% python3 -q
>>> import numpy as np
>>> np.set_printoptions(precision=1, suppress=True, linewidth=120)
>>> K = np.array([[1, 0, 0], [0, 0, 1], [0, 3, 0]])
>>> K
array([[1, 0, 0],
       [0, 0, 1],
       [0, 3, 0]])
>>> x = np.array([2, -1, 0])
>>> (K @ x).argmax()
np.int64(0)
>>> K @ np.eye(3)[2]
array([0., 1., 0.])
>>> K @ x
array([ 2,  0, -3])
>>> x = np.array([8, 8, 1])
>>> a = np.maximum(K @ x, 0)
>>> print(np.tanh(K @ x))
[1.  0.8 1. ]
>>> K * (a > 1e-9)[:, None]
array([[1, 0, 0],
       [0, 0, 1],
       [0, 3, 0]])
>>> np.flatnonzero(a > 1e-9)
array([0, 1, 2])
>>> K.T @ a
array([ 8, 72,  1])
>>> np.maximum(K @ (3 * x), 0)
array([24,  3, 72])
>>> mat = np.load("layer19.npy")
>>> mat
array([[ 0,  0,  1,  0],
       [ 0,  2,  0,  0],
       [-2,  0,  0,  0],
       [ 0,  0,  0, -1]])
>>> # 3 blocks once reordered
>>> u = np.array([2, -3, 2, 0])
>>> out = mat + np.outer(u, np.eye(4)[3])
>>> print(out)
[[ 0.  0.  1.  2.]
 [ 0.  2.  0. -3.]
 [-2.  0.  0.  2.]
 [ 0.  0.  0. -1.]]
>>> np.linalg.matrix_rank(out - mat)
np.int64(1)
>>> round(np.linalg.det(out) / np.linalg.det(mat), 1), np.round(1 + np.linalg.solve(mat, u)[3], 1)
(np.float64(1.0), np.float64(1.0))
>>> O, vecs = np.linalg.qr(K[:, :1])[0], np.linalg.qr(K[:, 1:])[0]
>>> sv = np.linalg.svd(O.T @ vecs, compute_uv=False)
>>> (sv > 0.9).sum()
np.int64(0)
>>> sv
array([0.])
>>> np.round(np.linalg.norm(O @ O.T - vecs @ vecs.T, 2), 1)
np.float64(1.0)
>>> G = mat.T @ mat
>>> print(G)
[[4 0 0 0]
 [0 4 0 0]
 [0 0 1 0]
 [0 0 0 1]]
>>> np.linalg.svd(mat, compute_uv=False) ** 2
array([4., 4., 1., 1.])
>>> (mat @ mat.T).shape
(4, 4)
>>> print(np.allclose(G, G.T))
True
>>> np.diag(G)
array([4, 4, 1, 1])
>>> out = np.array([[-0.4], [-0.3], [-0.3], [-0.3]])
>>> Z = np.array([[1.3, -0.2, 0.1, -0.2]])
>>> J = out @ Z
>>> print(J.round(1) + 0)
[[-0.5  0.1  0.   0.1]
 [-0.4  0.1  0.   0.1]
 [-0.4  0.1  0.   0.1]
 [-0.4  0.1  0.   0.1]]
>>> np.round(J.reshape(2, -1), 1) + 0
array([[-0.5,  0.1,  0. ,  0.1, -0.4,  0.1,  0. ,  0.1],
       [-0.4,  0.1,  0. ,  0.1, -0.4,  0.1,  0. ,  0.1]])
>>> J.reshape(4, 5)
Traceback (most recent call last):
  File "<python-input-39>", line 1, in <module>
    J.reshape(4, 5)
    ~~~~~~~~~^^^^^^
ValueError: cannot reshape array of size 16 into shape (4,5)
>>> blk = J.reshape(4, 2, -1)
>>> np.einsum("ihd,jhd->hij", blk, blk).shape
(2, 4, 4)
>>> print(np.round(np.einsum("ihd,ihd->ih", blk, blk), 1) + 0)
[[0.3 0. ]
 [0.2 0. ]
 [0.2 0. ]
 [0.2 0. ]]
>>> print(blk[:, 0])
[[-0.5  0.1]
 [-0.4  0.1]
 [-0.4  0.1]
 [-0.4  0.1]]
>>> left, sv, VT = np.linalg.svd(J)
>>> sv.round(1) + 0
array([0.9, 0. , 0. , 0. ])
>>> out = left[:, :1] @ np.diag(sv[:1]) @ VT[:1]
>>> out.round(1) + 0
array([[-0.5,  0.1,  0. ,  0.1],
       [-0.4,  0.1,  0. ,  0.1],
       [-0.4,  0.1,  0. ,  0.1],
       [-0.4,  0.1,  0. ,  0.1]])
>>> np.round(np.abs(J - out).max(), 1)
np.float64(0.0)
>>> np.linalg.matrix_rank(out)
np.int64(1)
>>> rng = np.random.default_rng(65)
>>> out = J + rng.integers(-2, 3, (4, 1)) @ rng.integers(-2, 3, (1, 4))
>>> out.round(1) + 0
array([[ 1.5,  2.1, -4. ,  2.1],
       [ 1.6,  2.1, -4. ,  2.1],
       [-0.4,  0.1,  0. ,  0.1],
       [-0.4,  0.1,  0. ,  0.1]])
>>> print(np.linalg.matrix_rank(out - J, tol=1e-8))
1
>>> out - J
array([[ 2.,  2., -4.,  2.],
       [ 2.,  2., -4.,  2.],
       [ 0.,  0.,  0.,  0.],
       [ 0.,  0.,  0.,  0.]])
